% python3 -q
>>> import numpy as np
>>> np.set_printoptions(precision=1, suppress=True, linewidth=200, floatmode="fixed")
>>> W0 = np.load("mat.npy")
>>> W0
array([[-2.0,  1.0,  0.0,  0.0],
       [ 0.0, -2.0,  1.0,  0.0],
       [ 0.0,  0.0, -2.0,  1.0],
       [ 0.0,  0.0,  0.0, -2.0]])
>>> # triangular
>>> np.kron(np.eye(2, dtype=int), W0)
array([[-2.0,  1.0,  0.0,  0.0, -0.0,  0.0,  0.0,  0.0],
       [ 0.0, -2.0,  1.0,  0.0,  0.0, -0.0,  0.0,  0.0],
       [ 0.0,  0.0, -2.0,  1.0,  0.0,  0.0, -0.0,  0.0],
       [ 0.0,  0.0,  0.0, -2.0,  0.0,  0.0,  0.0, -0.0],
       [-0.0,  0.0,  0.0,  0.0, -2.0,  1.0,  0.0,  0.0],
       [ 0.0, -0.0,  0.0,  0.0,  0.0, -2.0,  1.0,  0.0],
       [ 0.0,  0.0, -0.0,  0.0,  0.0,  0.0, -2.0,  1.0],
       [ 0.0,  0.0,  0.0, -0.0,  0.0,  0.0,  0.0, -2.0]])
>>> np.linalg.eigvals(W0)
array([-2.0, -2.0, -2.0, -2.0])
>>> M2 = np.linalg.inv(W0)
>>> (np.abs(M2) > 1e-9).astype(int)
array([[1, 1, 1, 1],
       [0, 1, 1, 1],
       [0, 0, 1, 1],
       [0, 0, 0, 1]])
>>> np.linalg.det(W0) * M2
array([[-8.0, -4.0, -2.0, -1.0],
       [-0.0, -8.0, -4.0, -2.0],
       [-0.0, -0.0, -8.0, -4.0],
       [-0.0, -0.0, -0.0, -8.0]])
>>> round(np.linalg.det(W0) * np.linalg.det(M2), 1)
np.float64(1.0)
>>> np.allclose(M2, W0.T)
False
>>> np.prod(np.diag(W0)), round(float(np.linalg.det(W0)), 1)
(np.float64(16.0), 16.0)
>>> np.sort(np.linalg.eigvals(W0))
array([-2.0, -2.0, -2.0, -2.0])
>>> W0 @ W0
array([[ 4.0, -4.0,  1.0,  0.0],
       [ 0.0,  4.0, -4.0,  1.0],
       [ 0.0,  0.0,  4.0, -4.0],
       [ 0.0,  0.0,  0.0,  4.0]])
>>> np.linalg.matrix_rank(W0 - W0[0, 0] * np.eye(4))
np.int64(3)
>>> mat = np.load("out7.npy")
>>> mat
array([[-1.0,  1.0,  0.0,  0.0,  0.0,  0.0,  0.0,  0.0,  0.0,  0.0,  0.0,  0.0],
       [ 0.0, -1.0,  1.0,  0.0,  0.0,  0.0,  0.0,  0.0,  0.0,  0.0,  0.0,  0.0],
       [ 0.0,  0.0, -1.0,  1.0,  0.0,  0.0,  0.0,  0.0,  0.0,  0.0,  0.0,  0.0],
       [ 0.0,  0.0,  0.0, -1.0,  1.0,  0.0,  0.0,  0.0,  0.0,  0.0,  0.0,  0.0],
       [ 0.0,  0.0,  0.0,  0.0, -1.0,  1.0,  0.0,  0.0,  0.0,  0.0,  0.0,  0.0],
       [ 0.0,  0.0,  0.0,  0.0,  0.0, -1.0,  1.0,  0.0,  0.0,  0.0,  0.0,  0.0],
       [ 0.0,  0.0,  0.0,  0.0,  0.0,  0.0, -1.0,  1.0,  0.0,  0.0,  0.0,  0.0],
       [ 0.0,  0.0,  0.0,  0.0,  0.0,  0.0,  0.0, -1.0,  1.0,  0.0,  0.0,  0.0],
       [ 0.0,  0.0,  0.0,  0.0,  0.0,  0.0,  0.0,  0.0, -1.0,  1.0,  0.0,  0.0],
       [ 0.0,  0.0,  0.0,  0.0,  0.0,  0.0,  0.0,  0.0,  0.0, -1.0,  1.0,  0.0],
       [ 0.0,  0.0,  0.0,  0.0,  0.0,  0.0,  0.0,  0.0,  0.0,  0.0, -1.0,  1.0],
       [ 0.0,  0.0,  0.0,  0.0,  0.0,  0.0,  0.0,  0.0,  0.0,  0.0,  0.0, -1.0]])
>>> # triangular: eigenvalues sit on the diagonal
>>> def softmax(z):
...     e = np.exp(z - z.max(axis=-1, keepdims=True))
...     return e / e.sum(axis=-1, keepdims=True)
... 
>>> np.round(softmax(10 * W0[1]), 1) + 0
array([0.0, 0.0, 1.0, 0.0])
>>> np.round(softmax(W0[1]), 1) + 0
array([0.2, 0.0, 0.6, 0.2])
>>> S = W0 @ W0.T / np.sqrt(4)
>>> np.round(softmax(S), 1) + 0
array([[0.8, 0.0, 0.1, 0.1],
       [0.0, 0.9, 0.0, 0.1],
       [0.1, 0.0, 0.9, 0.0],
       [0.1, 0.1, 0.0, 0.8]])
>>> softmax(S)[1] @ W0
array([-0.1, -1.7,  0.8, -0.1])
>>> np.prod(np.diag(mat)), round(np.linalg.det(mat), 1)
(np.float64(1.0), np.float64(1.0))
>>> K = np.loadtxt("sample10.csv", delimiter=",")
>>> K
array([[ 1.0,  2.0,  0.0,  0.0,  2.0,  3.0,  2.0,  1.0],
       [ 4.0,  4.0,  0.0,  0.0,  4.0,  6.0,  3.0,  3.0],
       [ 7.0,  5.0,  2.0,  0.0,  5.0,  6.0,  3.0,  6.0],
       [ 8.0,  8.0,  4.0,  0.0,  7.0,  6.0,  4.0,  9.0],
       [ 9.0,  8.0,  5.0,  1.0,  9.0,  8.0,  4.0, 10.0],
       [ 9.0,  8.0,  5.0,  1.0, 12.0, 11.0,  6.0, 11.0],
       [10.0, 11.0,  5.0,  4.0, 12.0, 13.0,  7.0, 14.0],
       [12.0, 14.0,  5.0,  4.0, 13.0, 15.0,  8.0, 17.0],
       [12.0, 17.0,  8.0,  5.0, 13.0, 16.0,  8.0, 20.0],
       [12.0, 20.0, 11.0,  6.0, 16.0, 19.0, 11.0, 23.0],
       [15.0, 21.0, 14.0,  7.0, 19.0, 19.0, 12.0, 23.0],
       [16.0, 21.0, 16.0,  7.0, 22.0, 22.0, 14.0, 24.0],
       [17.0, 22.0, 17.0,  9.0, 22.0, 22.0, 16.0, 25.0],
       [20.0, 25.0, 18.0, 10.0, 22.0, 25.0, 17.0, 27.0],
       [22.0, 25.0, 20.0, 12.0, 22.0, 27.0, 20.0, 29.0],
       [25.0, 26.0, 21.0, 15.0, 23.0, 29.0, 20.0, 32.0]])
>>> P = K @ np.linalg.solve(K.T @ K, K.T)
>>> print(np.diag(P))
[0.2 0.6 0.3 0.7 0.4 0.6 0.4 0.5 0.5 0.7 0.4 0.5 0.5 0.4 0.6 0.7]
>>> np.allclose(P @ P, P)
True
>>> np.round(np.linalg.eigvalsh(P), 1) + 0
array([0.0, 0.0, 0.0, 0.0, 0.0, 0.0, 0.0, 0.0, 1.0, 1.0, 1.0, 1.0, 1.0, 1.0, 1.0, 1.0])
>>> P @ K[:, 7]
array([ 1.0,  3.0,  6.0,  9.0, 10.0, 11.0, 14.0, 17.0, 20.0, 23.0, 23.0, 24.0, 25.0, 27.0, 29.0, 32.0])
>>> r0, v = K[10], K[2]
>>> r0 @ r0
np.float64(2306.0)
>>> pr = (r0 @ v) / (r0 @ r0) * r0
>>> np.round((v - pr) @ r0, 1)
np.float64(-0.0)
>>> v - pr
array([ 3.0, -0.7, -1.8, -1.9, -0.1,  0.9, -0.2, -0.2])
>>> pr
array([4.0, 5.7, 3.8, 1.9, 5.1, 5.1, 3.2, 6.2])
>>> r0 = np.array([-5, 2, -3, 9, -8])
>>> E = r0[np.abs(np.subtract.outer(np.arange(5), np.arange(5)))]
>>> E
array([[-5,  2, -3,  9, -8],
       [ 2, -5,  2, -3,  9],
       [-3,  2, -5,  2, -3],
       [ 9, -3,  2, -5,  2],
       [-8,  9, -3,  2, -5]])
>>> # equal to its transpose
>>> ev, evecs = np.linalg.eigh(E)
>>> vec = np.array([3, -2, -2, 1, -3])
>>> round(vec @ E @ vec / (vec @ vec), 1), round(float(ev[0]), 1), np.round(ev[-1], 1)
(np.float64(5.7), -23.2, np.float64(7.9))
>>> print(np.linalg.eigvalsh(E[1:, 1:]))
[-16.6  -4.4  -3.1   4.1]
>>> ev, evecs = np.linalg.eig(E)
>>> print(np.round(E @ evecs[:, 0] - ev[0] * evecs[:, 0], 1) + 0)
[0.0 0.0 0.0 0.0 0.0]
>>> np.sort(np.linalg.eigvals(E.T))
array([-23.2,  -6.9,  -3.6,   0.8,   7.9])
>>> print(ev)
[-23.2   7.9   0.8  -6.9  -3.6]
>>> np.sort(np.linalg.eigvals(E @ E))
array([  0.7,  13.1,  48.1,  62.9, 538.2])
>>> r0 = np.array([-1, 3])
>>> np.convolve(W0[3], r0)
array([ 0.0,  0.0,  0.0,  2.0, -6.0])
>>> np.polyval(r0, W0[3])
array([3.0, 3.0, 3.0, 5.0])
>>> print(np.trace(E))
-25
>>> print(np.allclose(E @ E.T, E.T @ E))
True
>>> J = np.loadtxt("m.csv", delimiter=",")
>>> J
array([[ -2.0,  -1.9, -14.8,  15.0,   6.3,   4.3,  -2.0, -16.5,  15.5,  -5.0],
       [ -0.7,   0.0,  -3.9,   4.8,   1.6,   1.5,  -0.5,  -5.2,   4.2,  -2.0],
       [  0.1,   0.6,   3.1,  -3.1,  -0.7,  -0.7,   0.3,   3.6,  -2.5,   0.9],
       [ -0.3,  -0.4,  -5.2,   5.2,   2.6,   1.0,  -1.0,  -5.9,   5.0,  -2.1],
       [ -1.9,  -1.7, -13.6,  13.4,   5.6,   3.1,  -2.2, -15.5,  13.3,  -5.4],
       [ -2.0,  -1.9, -12.1,  12.4,   5.4,   2.7,  -1.1, -13.6,  12.1,  -4.7],
       [ -1.8,  -1.5, -14.2,  14.9,   5.4,   3.5,  -2.1, -15.6,  14.2,  -5.8],
       [  0.2,  -0.2,   1.6,  -1.1,  -0.3,   0.0,   0.2,   1.1,  -1.0,   0.6],
       [ -1.0,  -1.0,  -7.5,   7.3,   2.6,   1.8,  -0.8,  -7.8,   7.7,  -3.1],
       [ -1.2,  -0.8,  -6.2,   5.8,   2.7,   2.0,  -1.1,  -6.8,   6.3,  -2.7],
       [  0.2,   0.6,   2.6,  -3.2,  -1.2,  -0.5,   0.5,   3.3,  -3.2,   0.5],
       [ -0.1,  -0.7,  -5.9,   5.5,   2.0,   1.0,  -1.0,  -6.4,   6.0,  -2.0],
       [  1.9,   0.9,   6.4,  -6.5,  -2.4,  -1.1,   0.8,   8.0,  -7.4,   2.2],
       [  1.8,   1.4,  11.2, -11.8,  -4.2,  -2.5,   1.2,  13.1, -11.8,   3.8],
       [ -1.3,  -1.5, -13.4,  13.8,   4.8,   3.6,  -1.6, -15.6,  13.4,  -4.9],
       [ -0.3,  -0.6,  -2.9,   2.6,   0.8,   0.7,  -0.8,  -3.0,   2.6,  -1.1],
       [  0.3,  -0.3,  -0.8,   1.1,  -0.1,   0.5,   0.3,  -1.1,   0.9,  -0.6],
       [ -1.2,  -0.4, -10.3,  10.7,   3.4,   3.2,  -1.8, -12.4,  10.5,  -3.9],
       [  0.4,   0.3,   1.8,  -1.8,  -0.7,  -0.5,   0.1,   1.6,  -1.5,   0.4],
       [  0.5,   0.4,   4.1,  -4.8,  -2.2,  -1.1,   0.9,   5.6,  -4.7,   1.8],
       [ -0.9,  -0.2,  -1.2,   1.5,   0.5,   0.1,  -0.4,  -1.1,   1.5,  -0.5],
       [  0.4,  -0.5,   1.5,  -1.6,  -1.1,  -0.4,   0.3,   2.3,  -1.4,   0.8],
       [  1.5,   1.4,  12.0, -12.3,  -4.9,  -3.1,   1.5,  14.2, -12.6,   4.0],
       [ -0.5,  -1.0,  -3.6,   3.8,   1.5,   1.0,  -0.4,  -3.8,   3.4,  -1.1],
       [  0.9,   1.0,  10.0, -10.0,  -4.4,  -2.5,   0.8,  11.1, -10.2,   4.2],
       [  2.5,   2.3,  20.5, -20.4,  -7.4,  -5.4,   2.8,  22.9, -20.3,   7.8],
       [ -1.8,  -1.1, -10.7,  11.0,   4.0,   2.7,  -1.0, -12.5,  11.2,  -4.2],
       [ -0.3,   0.0,  -2.1,   1.9,   0.8,   0.1,  -0.1,  -1.6,   1.7,  -0.3],
       [  0.7,   0.7,   6.5,  -6.2,  -2.5,  -1.7,   1.2,   6.8,  -6.5,   2.6],
       [  2.0,   1.5,  12.0, -11.8,  -5.1,  -3.2,   1.3,  13.3, -11.9,   4.7]])
>>> left, sigma, Vh = np.linalg.svd(J)
>>> print(sigma)
[107.0   2.4   2.1   1.9   1.7   1.6   1.5   1.2   1.2   1.0]
>>> np.argmax(sigma[:-1] / (sigma[1:] + 1e-6)) + 1
np.int64(1)
>>> M2 = left[:, :1] @ np.diag(sigma[:1]) @ Vh[:1]
>>> print(round(float(np.abs(J - M2).max()), 1))
1.0
>>> round(np.linalg.norm(J - M2, 2), 1), round(float(sigma[1]), 1)
(np.float64(2.4), 2.4)
>>> np.round(np.linalg.norm(J - M2) / np.linalg.norm(J), 1)
np.float64(0.0)
>>> np.linalg.matrix_rank(J, rtol=0.05)
np.int64(1)
>>> M2 = np.c_[J[:, :6] @ np.array([[2, -3, 1, 1, 2, 1],
...     [-1, 0, -2, -1, 2, -2],
...     [3, 0, -3, 2, 2, -1],
...     [3, 2, 2, 2, -2, -3],
...     [-2, -1, -3, 0, 0, -3],
...     [1, 3, 0, -2, 1, 3]]), np.array([0, 0, 2, 2, 2, 2, 2, 0, 1, 0, 2, 0, 2, 1, 0, 0, 1, 1, 1, 1, 2, 2, 1, 1, 2, 0, 1, 3, 0, 0])]
>>> M2
array([[ -9.8,  42.6,  57.3,  -8.3, -63.1, -34.4,   0.0],
       [ -0.4,  14.6,  15.8,  -1.9, -17.3, -11.5,   0.0],
       [  0.3,  -7.9, -14.5,   0.9,  13.1,   5.1,   2.0],
       [ -4.4,  11.7,  18.7,  -1.9, -21.2, -14.7,   2.0],
       [-10.8,  36.2,  52.3,  -6.8, -58.1, -32.6,   2.0],
       [ -9.3,  33.5,  46.7,  -4.9, -54.1, -31.4,   2.0],
       [ -7.3,  40.3,  57.4,  -5.9, -61.3, -35.0,   2.0],
       [  2.7,  -2.5,  -5.5,   1.4,   5.4,   3.2,   0.0],
       [ -5.0,  20.4,  30.3,  -4.0, -31.8, -15.8,   1.0],
       [ -6.2,  18.5,  22.5,  -5.2, -26.0, -12.9,   0.0],
       [ -0.1,  -7.3, -11.6,  -0.6,  12.7,   8.1,   2.0],
       [ -3.7,  12.3,  24.0,  -2.2, -23.4, -12.3,   0.0],
       [  6.3, -19.6, -24.9,   3.0,  30.3,  17.1,   2.0],
       [  6.3, -32.3, -45.6,   4.2,  49.9,  28.3,   1.0],
       [ -5.9,  37.5,  55.1,  -6.2, -56.4, -29.9,   0.0],
       [ -1.8,   7.4,  12.4,  -1.7, -12.1,  -4.3,   0.0],
       [  2.5,   2.9,   5.8,   0.2,  -3.3,   0.2,   1.0],
       [ -4.4,  31.2,  41.7,  -6.4, -42.0, -22.8,   1.0],
       [  1.4,  -5.6,  -7.1,   1.1,   8.1,   4.0,   1.0],
       [  1.8, -12.2, -15.6,   0.9,  18.5,  13.3,   1.0],
       [ -1.6,   5.5,   4.6,  -0.3,  -7.5,  -5.0,   2.0],
       [  2.8,  -4.5,  -3.0,   1.5,   5.6,   6.8,   2.0],
       [  7.4, -33.5, -47.2,   5.7,  51.3,  29.0,   1.0],
       [ -1.4,  10.6,  15.4,  -1.1, -16.8,  -7.8,   1.0],
       [  7.1, -25.8, -37.9,   4.9,  41.3,  24.6,   2.0],
       [ 12.4, -57.1, -82.2,  11.2,  86.0,  44.6,   0.0],
       [ -6.9,  31.5,  42.5,  -5.5, -46.5, -25.8,   1.0],
       [ -2.7,   4.2,   7.4,  -0.9,  -8.5,  -6.0,   3.0],
       [  4.9, -17.1, -25.1,   4.0,  26.5,  13.8,   0.0],
       [ 10.1, -34.1, -45.3,   7.3,  51.4,  28.1,   0.0]])
>>> np.round(np.linalg.lstsq(J, M2[:, 0])[0], 1) + 0
array([ 2.0, -1.0,  3.0,  3.0, -2.0,  1.0,  0.0,  0.0,  0.0,  0.0])
>>> np.linalg.matrix_rank(np.c_[J, M2])
np.int64(11)
